% ipython --no-banner

In [1]: import numpy as np

In [2]: np.set_printoptions(suppress=True, linewidth=160)

In [3]: def rnd(a):
   ...:     return np.round(a, 3) + 0
   ...: 

In [4]: rng = np.random.default_rng(89944)

In [5]: X = rng.normal(size=(27, 3))

In [6]: X = 20 * X / np.linalg.norm(X, axis=1, keepdims=True)

In [7]: rnd(X)
Out[7]: 
array([[-12.603,  -7.424,  13.641],
       [ 18.23 ,  -8.053,  -1.682],
       [-14.111,   1.246,  14.118],
       [  2.762,  -7.863, -18.181],
       [ 19.456,  -4.613,  -0.436],
       [ 15.371,  -3.949,  12.172],
       [ 15.916,  -2.235, -11.903],
       [ -5.204,  19.272,  -1.225],
       [ 14.242,  12.126,  -7.08 ],
       [ -8.171,  -8.992,  15.887],
       [ -4.031,   2.524, -19.426],
       [ 19.046,   4.795,  -3.775],
       [  9.241,  -2.248,  17.594],
       [-12.668,  11.015,  10.872],
       [ 13.513, -14.044,   4.492],
       [-18.926,   2.611,  -5.915],
       [  0.26 ,  19.162,  -5.724],
       [ 12.574, -15.375,   2.346],
       [ 15.873,  -9.892,  -7.086],
       [ 11.667,  -6.864, -14.723],
       [  4.617,  17.437,  -8.639],
       [ -0.133,   1.866,  19.912],
       [ -2.841,  -9.106,  17.579],
       [ -0.066,  18.602,  -7.345],
       [  4.307,  -9.353, -17.145],
       [  3.96 ,  16.741,  10.201],
       [ -8.493,  -9.49 ,  15.421]])

In [8]: Ac = X - X.mean(axis=0)

In [9]: vecs = np.linalg.svd(Ac)[2][:2]

In [10]: M2 = Ac - Ac @ vecs.T @ vecs

In [11]: np.linalg.norm(M2, axis=1).round(6).argmax()
Out[11]: np.int64(15)

In [12]: rnd(np.linalg.norm(M2) / np.linalg.norm(Ac))
Out[12]: np.float64(0.432)

In [13]: rnd(np.diag(vecs.T @ vecs))
Out[13]: array([0.578, 0.663, 0.76 ])

In [14]: G = np.cov(X, rowvar=False)

In [15]: rnd(np.corrcoef(X[:, 0], X[:, 1])[0, 1])
Out[15]: np.float64(-0.213)

In [16]: np.argwhere(np.triu(np.abs(np.corrcoef(X.T)) > 0.8, 1))
Out[16]: array([], shape=(0, 2), dtype=int64)

In [17]: np.argsort(-X.std(axis=0).round(6), kind="stable")
Out[17]: array([2, 0, 1])

In [18]: rnd(np.linalg.eigvalsh(G)[::-1])
Out[18]: array([183.818, 143.05 ,  75.08 ])

In [19]: Ac = X - X.mean(axis=0)

In [20]: U, sigma, vt = np.linalg.svd(Ac, full_matrices=False)

In [21]: rnd(np.abs(vt[-1]))
Out[21]: array([0.65 , 0.581, 0.49 ])

In [22]: rnd(sigma)
Out[22]: array([69.132, 60.986, 44.182])

In [23]: np.abs(U[:, 0]).argmax()
Out[23]: np.int64(2)

In [24]: rnd(Ac.mean(axis=0))
Out[24]: array([0., 0., 0.])

In [25]: r0 = np.array([0, 1, 2, 0, 1, 0, 2])

In [26]: K = np.outer(rng.normal(size=34), r0) + 0.3 * rng.normal(size=(34, 7))

In [27]: rnd(K)
Out[27]: 
array([[-0.129,  0.612,  1.882, -0.12 ,  0.573,  0.413,  1.566],
       [-0.039, -0.358, -0.191,  0.452, -0.036,  0.212,  0.239],
       [-0.013,  0.202,  0.75 , -0.131, -0.006, -0.056,  0.861],
       [ 0.124,  0.817,  1.327, -0.27 ,  0.433,  0.431,  0.824],
       [ 0.208,  1.872,  2.436, -0.351,  1.395,  0.004,  3.008],
       [ 0.241,  1.895,  3.42 ,  0.364,  1.311,  0.741,  3.357],
       [-0.072,  0.979,  1.105, -0.049,  0.405, -0.228,  1.771],
       [ 0.421,  0.185,  1.009, -0.205,  0.834,  0.052,  1.333],
       [-0.213, -1.396, -1.829, -0.101, -0.973,  0.37 , -1.888],
       [ 0.09 ,  1.499,  2.049, -0.009,  1.108,  0.263,  2.021],
       [-0.23 ,  0.272,  0.79 ,  0.337,  0.41 , -0.105,  1.108],
       [-0.248, -0.2  ,  0.048,  0.265, -0.56 ,  0.017, -0.343],
       [ 0.394, -0.861, -2.275,  0.066, -1.614, -0.105, -1.177],
       [-0.108, -1.515, -1.44 , -0.345, -0.554,  0.097, -2.607],
       [ 0.535,  1.987,  3.726,  0.111,  0.894, -0.101,  3.568],
       [ 0.288, -0.134, -1.028, -0.085, -0.433, -0.259, -0.65 ],
       [-0.058,  0.645,  0.351,  0.262,  0.295, -0.027,  0.183],
       [-0.313, -1.242, -2.029,  0.26 , -0.86 ,  0.2  , -1.659],
       [-0.352, -0.554, -0.475, -0.245, -0.693,  0.721, -0.807],
       [-0.103, -0.35 , -0.853, -0.588,  0.508,  0.384, -0.365],
       [-0.242, -1.032, -1.106, -0.076, -0.959, -0.321, -1.801],
       [ 0.077,  0.026, -0.834,  0.128, -0.039,  0.154, -0.269],
       [-0.39 ,  0.202,  0.732,  0.238,  0.59 ,  0.452,  1.599],
       [-0.282,  0.533,  0.655, -0.139,  0.537,  0.405,  0.589],
       [ 0.691, -0.188, -0.195,  0.129, -0.446, -0.555, -0.036],
       [ 0.359,  0.963,  1.313, -0.014,  0.509,  0.191,  1.221],
       [ 0.477, -0.28 , -1.067, -0.128, -0.293, -0.262, -0.005],
       [-0.101,  0.306,  0.06 , -0.048,  0.145, -0.069, -0.044],
       [-0.038,  0.132,  1.074, -0.51 ,  0.04 ,  0.406,  0.681],
       [ 0.229,  0.465, -0.263,  0.377, -0.647, -0.287, -0.159],
       [ 0.551, -0.115, -0.714,  0.393, -0.235,  0.433, -0.882],
       [ 0.282, -0.573, -0.95 ,  0.05 , -0.769, -0.321, -1.112],
       [-0.039,  1.439,  2.715,  0.365,  1.493,  0.029,  3.067],
       [-0.096, -1.641, -3.501, -0.408, -1.766, -0.011, -3.601]])

In [28]: G = np.cov(K, rowvar=False)

In [29]: np.argsort(-K.std(axis=0).round(6), kind="stable")
Out[29]: array([6, 2, 1, 4, 5, 0, 3])

In [30]: rnd(np.polyfit(K[:, 5], K[:, 4], 1))
Out[30]: array([ 0.765, -0.056])

In [31]: rnd(K.std(axis=0))
Out[31]: array([0.284, 0.943, 1.609, 0.27 , 0.799, 0.305, 1.653])

In [32]: rnd(np.corrcoef(K[:, 5], K[:, 4])[0, 1])
Out[32]: np.float64(0.293)

In [33]: rnd(np.median(K, axis=0))
Out[33]: array([-0.038,  0.158,  0.054, -0.031,  0.017,  0.04 ,  0.089])

In [34]: G.shape
Out[34]: (7, 7)

In [35]: Ac = (K - K.mean(axis=0)) / K.std(axis=0)

In [36]: rnd(Ac.std(axis=0))
Out[36]: array([1., 1., 1., 1., 1., 1., 1.])

In [37]: c = np.linalg.lstsq(np.delete(Ac, 3, axis=1), Ac[:, 3])[0]

In [38]: np.abs(c).argmax()
Out[38]: np.int64(5)

In [39]: rnd(1 - np.var(Ac[:, 3] - np.delete(Ac, 3, axis=1) @ c))
Out[39]: np.float64(0.139)
